In [1]: import numpy as np

In [2]: from numpy import linalg as LA

In [3]: np.set_printoptions(suppress=True, linewidth=160)

In [4]: W0 = np.load("x.npy")

In [5]: print(W0)
[[-5.2   1.37  5.56  8.75]
 [ 0.39 -1.51  1.33  0.15]
 [-0.43  0.68  0.78  0.34]
 [-3.68  0.03  1.91  5.37]
 [-3.53  0.75  4.07  5.68]
 [ 0.18  1.81 -3.33 -1.77]
 [ 5.81 -2.25 -6.98 -9.6 ]
 [-3.95  1.79  4.38  6.34]
 [ 0.26  1.67 -0.14 -1.5 ]
 [ 4.02 -1.62 -3.59 -6.44]
 [-1.16 -0.82  3.74  3.15]
 [ 3.24 -1.65 -2.07 -4.55]
 [-3.87  1.41  3.    5.96]
 [-3.4   0.47  6.59  7.74]
 [-1.75 -0.71  7.4   4.59]
 [ 3.31 -0.73 -2.62 -5.48]]

In [6]: gram = np.cov(W0, rowvar=False)

In [7]: print(np.round(np.corrcoef(W0.T), 2))
[[ 1.   -0.71 -0.87 -0.99]
 [-0.71  1.    0.42  0.61]
 [-0.87  0.42  1.    0.93]
 [-0.99  0.61  0.93  1.  ]]

In [8]: print(np.round(LA.eigvalsh(gram)[::-1], 2))
[57.81  2.81  0.62  0.04]

In [9]: print(np.round(W0.std(axis=0), 2))
[3.22 1.34 3.97 5.43]

In [10]: print(np.argsort(-W0.std(axis=0).round(6), kind="stable"))
[3 2 0 1]

In [11]: print(np.round(np.median(W0, axis=0), 2))
[-0.8   0.25  1.62  1.74]

In [12]: print(np.round(np.corrcoef(W0[:, 3], W0[:, 1])[0, 1], 2))
0.61

In [13]: print(gram.round(2))
[[ 11.03  -3.26 -11.83 -18.36]
 [ -3.26   1.92   2.39   4.73]
 [-11.83   2.39  16.84  21.43]
 [-18.36   4.73  21.43  31.48]]

In [14]: print(gram.shape)
(4, 4)

In [15]: mat = np.array([[-2.0, 0.0, -3.0, 0.0, 0.0, 0.0],
    ...:     [0.0, -2.0, 0.0, 0.0, 0.0, -3.0],
    ...:     [-3.0, 0.0, -2.0, 0.0, 0.0, 0.0],
    ...:     [0.0, 0.0, 0.0, -2.0, -3.0, 0.0],
    ...:     [0.0, 0.0, 0.0, -3.0, -2.0, 0.0],
    ...:     [0.0, -3.0, 0.0, 0.0, 0.0, -2.0]])

In [16]: # 3 blocks once reordered

In [17]: w, vecs = LA.eigh(mat)

In [18]: x0 = np.array([1, -3, -1, 0, 2, 2])

In [19]: print(round(float(x0 @ mat @ x0 / (x0 @ x0)), 2), w[0], round(w[-1], 2))
0.21 -5.0 1.0

In [20]: print(np.round(LA.eigvalsh(mat[1:, 1:]), 2))
[-5. -5. -2.  1.  1.]

In [21]: print(np.round(vecs * np.maximum(w, 0) @ vecs.T, 2))
[[ 0.5  0.  -0.5  0.   0.   0. ]
 [ 0.   0.5  0.   0.   0.  -0.5]
 [-0.5  0.   0.5  0.   0.   0. ]
 [ 0.   0.   0.   0.5 -0.5  0. ]
 [ 0.   0.   0.  -0.5  0.5  0. ]
 [ 0.  -0.5  0.   0.   0.   0.5]]

In [22]: r0 = np.array([1, 0])

In [23]: print(np.correlate(mat[0], mat[5], "full"))
[4. 0. 6. 0. 6. 0. 9. 0. 0. 0. 0.]

In [24]: print(np.convolve(mat[0], r0))
[-2.  0. -3.  0.  0.  0.  0.]

In [25]: w, vecs = LA.eigh(mat)

In [26]: print(np.round(LA.eigvalsh(mat + -3 * np.eye(6)), 2))
[-8. -8. -8. -2. -2. -2.]

In [27]: print((w > 1e-8).sum(), (w < -1e-8).sum())
3 3

In [28]: print(np.round(LA.eigvalsh(mat @ mat), 2))
[ 1.  1.  1. 25. 25. 25.]

In [29]: print(np.round(vecs @ np.diag(w) @ vecs.T, 2))
[[-2.  0. -3.  0.  0.  0.]
 [ 0. -2.  0.  0.  0. -3.]
 [-3.  0. -2.  0.  0.  0.]
 [ 0.  0.  0. -2. -3.  0.]
 [ 0.  0.  0. -3. -2.  0.]
 [ 0. -3.  0.  0.  0. -2.]]

In [30]: x0 = np.array([-2, 0, 2, -3, -2, -3])

In [31]: target = mat @ x0

In [32]: b, lr = np.zeros(6), 1 / LA.norm(mat, 2) ** 2

In [33]: for i in range(40):
    ...:     b -= lr * mat.T @ (mat @ b - target)
    ...:     if i % 10 == 0: print(i, round(LA.norm(mat @ b - target), 2))
    ...: 
0 3.46
10 2.3
20 1.53
30 1.02

In [34]: print(b.round(2))
[-1.61 -0.29  1.61 -2.9  -2.1  -2.71]

In [35]: W = np.array([[1, 1, -7, -8, 4],
    ...:     [9, 0, 5, 7, -5],
    ...:     [4, -4, -4, -9, 3],
    ...:     [-2, 3, -1, -4, 3],
    ...:     [6, -1, -3, 2, 4],
    ...:     [7, 7, -4, -7, 5]])

In [36]: b = np.array([0, 2, -1, -6, 0])

In [37]: hid = np.maximum(mat @ W + b, 0)

In [38]: print(LA.matrix_rank(hid))
4

In [39]: print((hid > 0).astype(int))
[[0 1 1 1 0]
 [0 0 1 1 0]
 [0 1 1 1 0]
 [0 0 1 0 0]
 [0 0 1 1 0]
 [0 0 0 0 1]]

In [40]: C = np.array([[1, 1], [1, 2], [0, 1], [2, 0], [2, 1]])

In [41]: print(W @ C)
[[ -6   0]
 [ 13   9]
 [-12  -5]
 [ -1   6]
 [ 17   5]
 [ 10  22]]

In [42]: print((hid @ C).round(6).argmax(axis=1))
[0 0 0 1 1 0]

In [43]: print(hid @ C)
[[86. 49.]
 [ 2.  1.]
 [79. 42.]
 [ 0. 10.]
 [ 4.  8.]
 [10.  5.]]

In [44]: data = np.array([[2, -2, -2, 0, 1, -1, -1, 3, 0],
    ...:     [2, -2, -2, 0, 1, -1, -1, 3, 0],
    ...:     [4, 0, 0, 2, 3, 1, 1, 5, 2],
    ...:     [3, -1, -1, 1, 2, 0, 0, 4, 1],
    ...:     [3, -1, -1, 1, 2, 0, 0, 4, 1]])

In [45]: # row 1 repeats row 0

In [46]: t = np.radians(15)

In [47]: Rm = np.eye(9)

In [48]: Rm[3, 3] = Rm[8, 8] = np.cos(t)

In [49]: Rm[3, 8], Rm[8, 3] = -np.sin(t), np.sin(t)

In [50]: print(Rm.round(2))
[[ 1.    0.    0.    0.    0.    0.    0.    0.    0.  ]
 [ 0.    1.    0.    0.    0.    0.    0.    0.    0.  ]
 [ 0.    0.    1.    0.    0.    0.    0.    0.    0.  ]
 [ 0.    0.    0.    0.97  0.    0.    0.    0.   -0.26]
 [ 0.    0.    0.    0.    1.    0.    0.    0.    0.  ]
 [ 0.    0.    0.    0.    0.    1.    0.    0.    0.  ]
 [ 0.    0.    0.    0.    0.    0.    1.    0.    0.  ]
 [ 0.    0.    0.    0.    0.    0.    0.    1.    0.  ]
 [ 0.    0.    0.    0.26  0.    0.    0.    0.    0.97]]

In [51]: Y = data @ Rm.T

In [52]: print(np.allclose(LA.norm(data, axis=1), LA.norm(Y, axis=1)))
True

In [53]: sig = 5 * 0.7 ** np.arange(3)

In [54]: O, _ = LA.qr(np.array([[0.1, 0.1, 0.5], [0.7, -1.1, -0.5], [-0.2, 2.3, -0.4]]))

In [55]: rng = np.random.default_rng(56524)

In [56]: m1 = rng.normal(size=(34, 3)) * sig @ O

In [57]: print(m1.round(2))
[[ 3.3   2.06  1.19]
 [-6.09  1.    3.3 ]
 [ 0.1   0.81 -3.32]
 [ 2.57  1.97 -6.48]
 [-0.64 -2.9   0.4 ]
 [ 2.48 -2.57 -1.92]
 [ 3.39  2.37 -8.53]
 [-2.06  3.14 -3.76]
 [ 0.28 -1.28  9.55]
 [ 2.43  0.84  2.69]
 [ 0.12  0.2  -1.26]
 [-1.55  0.69 -0.48]
 [ 5.39  1.88  3.2 ]
 [ 2.34  0.99  9.39]
 [ 2.18  2.93  1.66]
 [ 0.95 -6.04  8.98]
 [ 0.48  3.38 -3.88]
 [-5.97 -3.93  4.83]
 [-0.62 -1.04  1.2 ]
 [-3.89 -5.07  3.95]
 [ 2.37 -1.22  1.77]
 [ 2.78 -3.67 -1.27]
 [-0.95 -0.43 -0.17]
 [-3.97 -0.58  3.37]
 [-1.6  -0.62 -0.71]
 [-0.88  1.85 -0.97]
 [ 3.71  0.28 -0.35]
 [-2.87 -0.52  1.83]
 [-6.98 -3.86  9.55]
 [ 5.16  2.4  -3.48]
 [ 1.98 -2.45  4.08]
 [-1.39  4.47  0.5 ]
 [ 2.42  1.87 -4.62]
 [ 1.05  4.02 -1.5 ]]

In [58]: Y = np.c_[W0[:, :3] @ np.array([[0, -4, 2], [-8, -2, -5], [1, -6, 3]]), np.array([0, 2, -1, 1, -2, 0, 1, 1, -1, 1, 2, -2, -2, -1, -1, 0])]

In [59]: print(Y.round(2))
[[ -5.4  -15.3   -0.57   0.  ]
 [ 13.41  -6.52  12.32   2.  ]
 [ -4.66  -4.32  -1.92  -1.  ]
 [  1.67   3.2   -1.78   1.  ]
 [ -1.93 -11.8    1.4   -2.  ]
 [-17.81  15.64 -18.68   0.  ]
 [ 11.02  23.14   1.93   1.  ]
 [ -9.94 -14.06  -3.71   1.  ]
 [-13.5   -3.54  -8.25  -1.  ]
 [  9.37   8.7    5.37   1.  ]
 [ 10.3  -16.16  13.     2.  ]
 [ 11.13   2.76   8.52  -2.  ]
 [ -8.28  -5.34  -5.79  -2.  ]
 [  2.83 -26.88  10.62  -1.  ]
 [ 13.08 -35.98  22.25  -1.  ]
 [  3.22   3.94   2.41   0.  ]]

In [60]: print(np.round(LA.norm(Y - W0 @ LA.lstsq(W0, Y)[0], axis=0), 2) + 0)
[0.   0.   0.   4.73]

In [61]: print(np.round(LA.lstsq(W0, Y[:, 0])[0], 2) + 0)
[ 0. -8.  1.  0.]

In [62]: O, vecs = LA.qr(m1[:, :2])[0], LA.qr(m1[:, 2:])[0]

In [63]: sig = LA.svd(O.T @ vecs, compute_uv=False)

In [64]: print(round(LA.norm(O @ O.T - vecs @ vecs.T, 2), 2))
1.0

In [65]: def softmax(z):
    ...:     e = np.exp(z - z.max(axis=-1, keepdims=True))
    ...:     return e / e.sum(axis=-1, keepdims=True)
    ...: 

In [66]: print(np.round(softmax(10 * m1[31]), 2) + 0)
[0. 1. 0.]

In [67]: print(np.round(softmax(m1).sum(axis=1), 2))
[1. 1. 1. 1. 1. 1. 1. 1. 1. 1. 1. 1. 1. 1. 1. 1. 1. 1. 1. 1. 1. 1. 1. 1. 1. 1. 1. 1. 1. 1. 1. 1. 1. 1.]

In [68]: print(np.round(softmax(m1[31]), 2) + 0)
[0.   0.98 0.02]

In [69]: print(np.round(softmax(m1[31] + 2), 2) + 0)
[0.   0.98 0.02]

In [70]: scores = m1 @ m1.T / np.sqrt(3)

In [71]: print(np.round(softmax(scores)[31] @ m1, 2))
[-1.39  4.39  0.4 ]

In [72]: Ac = (m1 - m1.mean(axis=0)) / m1.std(axis=0)

In [73]: print(np.round(Ac.std(axis=0), 2))
[1. 1. 1.]

In [74]: b = LA.lstsq(np.delete(Ac, 1, axis=1), Ac[:, 1])[0]

In [75]: print(np.abs(b).argmax())
1

In [76]: J = np.loadtxt("mat.csv", delimiter=",")

In [77]: print(J)
[[-2.   0.6 -0.1 -0.2  1.   0.7  1.8 -1.3]
 [-0.2  0.5  0.  -0.1  1.2 -1.5  0.6  2.2]
 [ 0.6 -0.6  1.1  0.8  1.   0.4 -0.2  0.3]
 [ 0.9  0.2  1.2  0.1 -0.2  0.6  0.1 -0.4]
 [-0.2  1.3 -0.9  0.8 -0.5  1.2 -1.1 -0.5]
 [-0.1  2.4  0.  -1.8  0.3  0.5  1.7  1.6]
 [ 1.2  1.3  0.6  1.8 -0.4  1.4  0.5 -2.7]
 [ 0.1  0.7  0.2  0.4  0.2 -0.6  1.6  0.6]
 [ 1.2  0.7  0.6  1.   0.   0.5  1.9 -0.7]]

In [78]: Y = np.c_[J[:, :1] @ np.array([[3]]), np.array([4, 3, 1, 7, -9, 0, -6, 7, -9])]

In [79]: print(Y.round(2))
[[-6.   4. ]
 [-0.6  3. ]
 [ 1.8  1. ]
 [ 2.7  7. ]
 [-0.6 -9. ]
 [-0.3  0. ]
 [ 3.6 -6. ]
 [ 0.3  7. ]
 [ 3.6 -9. ]]

In [80]: print(np.round(LA.lstsq(J, Y[:, 0])[0], 2) + 0)
[3. 0. 0. 0. 0. 0. 0. 0.]

In [81]: X = np.load("sample18.npy")

In [82]: print(X.round(2))
[[ 0.14  0.14  0.14 -0.25 -0.03  0.14  0.03]
 [ 0.14  0.14  0.14 -0.25 -0.03  0.14  0.03]
 [ 0.14  0.14  0.14 -0.25 -0.03  0.14  0.03]
 [-0.25 -0.25 -0.25  0.44  0.05 -0.25 -0.05]
 [-0.03 -0.03 -0.03  0.05  0.01 -0.03 -0.01]
 [ 0.14  0.14  0.14 -0.25 -0.03  0.14  0.03]
 [ 0.03  0.03  0.03 -0.05 -0.01  0.03  0.01]]

In [83]: # columns 0 and 1 are equal

In [84]: x0 = np.array([3, 3, 1, 3, 2, 3, 1, 0])

In [85]: target = J @ x0

In [86]: print(np.round(LA.pinv(J) @ J, 2) + 0)
[[1. 0. 0. 0. 0. 0. 0. 0.]
 [0. 1. 0. 0. 0. 0. 0. 0.]
 [0. 0. 1. 0. 0. 0. 0. 0.]
 [0. 0. 0. 1. 0. 0. 0. 0.]
 [0. 0. 0. 0. 1. 0. 0. 0.]
 [0. 0. 0. 0. 0. 1. 0. 0.]
 [0. 0. 0. 0. 0. 0. 1. 0.]
 [0. 0. 0. 0. 0. 0. 0. 1.]]

In [87]: target = target + 0.02 * rng.normal(size=9)

In [88]: print(target.round(2))
[ 1.01 -0.93  6.54  6.33  6.29  5.27 17.35  3.99 12.72]

In [89]: b, *_ = LA.lstsq(J, target)

In [90]: print(b.round())
[3. 3. 1. 3. 2. 3. 1. 0.]

In [91]: print(round(LA.norm(target - J @ b), 2))
0.02

In [92]: E = np.loadtxt("run16.csv", delimiter=",")

In [93]: print(E)
[[ -3.18   1.22  -2.93  -2.67]
 [  4.05   3.52  10.01  -3.04]
 [ -7.13   2.52  11.47   4.34]
 [ -5.6   -2.31   8.69  -5.55]
 [-17.92   1.7    9.4   -5.48]
 [ 13.14  -6.95 -15.51 -10.29]
 [ -3.84  -1.02  -1.14   6.17]
 [  3.9    3.03   2.46  -6.35]
 [ -0.35  -0.66  -8.56   8.36]
 [ 26.28  -0.37  -5.48  -3.59]
 [-15.43   5.13  -5.15  -5.93]
 [  8.97  -3.47  -1.02   3.08]
 [ -0.81  -1.11   5.83   1.14]
 [ -3.22  -4.67   1.67  -0.64]
 [ -2.51  -1.84   5.84  -2.34]
 [-10.29   0.24  -3.07  -4.6 ]
 [  8.69  -6.4    1.33  -0.33]
 [  5.51   0.74   0.37  -1.21]
 [-20.48   0.75  -2.05  -2.13]
 [  8.98  -0.38   2.83  -4.44]]

In [94]: x0 = np.array([1, 0, 1, 3])

In [95]: target = E @ x0

In [96]: print(np.round(LA.lstsq(E, target)[0], 2) + 0)
[1. 0. 1. 3.]

In [97]: target = target + 0.1 * rng.normal(size=20)

In [98]: print(target.round(2))
[-14.14   4.97  17.19 -13.75 -25.   -33.21  13.8  -12.45  16.15  10.   -38.39  17.19   8.47  -3.42  -3.64 -27.15   8.91   2.12 -28.86  -1.53]

In [99]: b, *_ = LA.lstsq(E, target)

In [100]: print(np.round(E.T @ (target - E @ b), 2) + 0)
[0. 0. 0. 0.]

In [101]: print(round(float(LA.norm(target - E @ b)), 2))
0.47

In [102]: print([round(float(LA.norm(LA.solve(E.T @ E + lam * np.eye(4), E.T @ target))), 2) for lam in (0, 1, 10, 100)])
[3.32, 3.31, 3.25, 2.79]

In [103]: K = np.load("data.npy")

In [104]: print(K)
[[-16.62  10.81 -13.26   3.96  -3.17]
 [-14.76  11.54 -12.39   3.12  -1.14]
 [-15.83   9.84 -14.9    3.1   -3.1 ]
 [-12.77  11.21 -10.94   4.59  -2.71]
 [-14.19  12.52 -13.51   4.48  -1.83]
 [  4.76  -4.43  -8.52  -5.37  -2.24]
 [  2.56  -3.38  -6.93  -7.71  -2.88]
 [  5.49  -4.01  -7.27  -6.04  -1.94]
 [-14.68  11.87 -11.31   3.27  -3.45]
 [  4.43  -4.66  -5.63  -7.78  -0.87]
 [  5.12  -1.03  -9.46  -7.33  -2.61]
 [-14.27  10.79 -12.91   2.1   -1.99]
 [-17.61  11.03 -14.85   4.47  -2.27]
 [-15.76  11.99 -12.53   3.5   -2.91]
 [-14.86  10.86 -11.41   1.8   -2.74]
 [-14.99  11.88 -13.32   3.41  -0.69]
 [-12.72  10.35 -12.48   4.12  -2.96]
 [-16.11  11.78 -13.44   2.26  -0.12]
 [-16.36  11.74 -12.83   3.93  -2.08]
 [-16.32   9.6  -12.45   2.32  -1.4 ]
 [  3.11  -5.87  -8.74  -6.74  -1.52]
 [-14.52  11.66 -14.27   3.56  -0.5 ]
 [  5.    -2.97  -7.54  -6.37  -2.54]
 [-13.06  11.25 -13.12   2.53  -2.33]
 [-15.34  12.01 -13.26   1.81  -0.87]
 [  4.59  -5.32  -6.82  -6.53  -2.71]
 [-14.41  12.46 -12.2    5.17  -3.59]]

In [105]: x0 = np.array([1, 9, 4, 2, 9])

In [106]: target = K @ x0

In [107]: b, lr = np.zeros(5), 1 / LA.norm(K, 2) ** 2

In [108]: for i in range(4):
     ...:     b -= lr * K.T @ (K @ b - target)
     ...:     if i % 1 == 0: print(i, round(LA.norm(K @ b - target), 2))
     ...: 
0 242.0
1 216.57
2 194.15
3 174.44

In [109]: print(b.round(2))
[-1.52  1.43  1.49  1.76  0.53]

In [110]: hat = K @ LA.solve(K.T @ K, K.T)

In [111]: print(np.round(np.diag(hat), 2))
[0.16 0.08 0.17 0.14 0.16 0.25 0.31 0.15 0.21 0.2  0.39 0.07 0.2  0.1  0.21 0.15 0.15 0.24 0.07 0.2  0.32 0.24 0.16 0.09 0.19 0.17 0.21]

In [112]: print(np.round(hat @ K[:, 4], 2))
[-3.17 -1.14 -3.1  -2.71 -1.83 -2.24 -2.88 -1.94 -3.45 -0.87 -2.61 -1.99 -2.27 -2.91 -2.74 -0.69 -2.96 -0.12 -2.08 -1.4  -1.52 -0.5  -2.54 -2.33 -0.87 -2.71
 -3.59]

In [113]: print(np.allclose(hat @ hat, hat))
True

In [114]: Ac = K - K.mean(axis=0)

In [115]: vecs = LA.svd(Ac)[2][:2]

In [116]: Y = Ac - Ac @ vecs.T @ vecs

In [117]: print(np.round(np.cov(Ac @ vecs.T, rowvar=False), 2) + 0)
[[161.25   0.  ]
 [  0.     1.72]]

In [118]: print(round(float(LA.norm(Y) / LA.norm(Ac)), 2))
0.13
